>>> import numpy as np
>>> np.set_printoptions(precision=2, suppress=True, linewidth=100)
>>> def rd(a):
...     return np.round(a, 2) + 0
... 
>>> mat = np.load("layer9.npy")
>>> mat
array([[ 0.5,  0.3, -1.5,  0. ],
       [ 1.2, -0.8, -0.7,  0.9],
       [ 6.9, -0.3, -3.6, -3.6],
       [-0.7, -0.1, -1.2,  1.8],
       [ 0. , -0.9,  0.4,  1.9],
       [ 0. ,  0. , -1.1, -0.8],
       [-2. ,  1. ,  1.2, -0.5],
       [-0.2, -0.2, -1.6,  0.2],
       [ 1.6, -1.2,  0.3, -0.9],
       [ 0.9, -1.4, -0.7,  0.2],
       [-0.9,  0. ,  1.4,  1.2],
       [-0.7, -0.1,  1.8, -1. ],
       [ 1.3, -1.1,  2.2,  1.5],
       [-0.7, -0.4, -0.9, -0.5],
       [ 0.1,  2.9,  0.3, -3.7],
       [ 1.2, -0.2, -1. ,  1. ]])
>>> Ac = (mat - mat.mean(axis=0)) / mat.std(axis=0)
>>> Ac.std(axis=0)
array([1., 1., 1., 1.])
>>> coef = np.linalg.lstsq(np.delete(Ac, 2, axis=1), Ac[:, 2])[0]
>>> np.abs(coef).argmax()
np.int64(0)
>>> def softmax(z):
...     e = np.exp(z - z.max(axis=-1, keepdims=True))
...     return e / e.sum(axis=-1, keepdims=True)
... 
>>> rd(softmax(mat).sum(axis=1))
array([1., 1., 1., 1., 1., 1., 1., 1., 1., 1., 1., 1., 1., 1., 1., 1.])
>>> rd(softmax(10 * mat[7]))
array([0.02, 0.02, 0.  , 0.96])
>>> att = mat @ mat.T / np.sqrt(4)
>>> softmax(att).round(6).argmax(axis=1)
array([ 2,  2,  2,  3, 12,  2,  6,  2,  2,  2, 10, 11, 12, 13, 14,  2])
>>> dist = np.linalg.norm(mat[:, None] - mat[None], axis=-1)
>>> print(np.linalg.matrix_rank(dist ** 2))
6
>>> dist[14].round(6).argsort(kind="stable")[:4]
array([14,  5,  6, 11])
>>> dist.shape
(16, 16)
>>> np.unravel_index(dist.round(6).argmax(), dist.shape)
(np.int64(2), np.int64(6))
>>> O, vecs = np.linalg.qr(mat[:, :2])[0], np.linalg.qr(mat[:, 2:])[0]
>>> sigma = np.linalg.svd(O.T @ vecs, compute_uv=False)
>>> rd(np.degrees(np.arccos(sigma.clip(0, 1))))
array([33.58, 62.46])
>>> rd(sigma)
array([0.83, 0.46])
>>> (sigma > 0.9).sum()
np.int64(0)
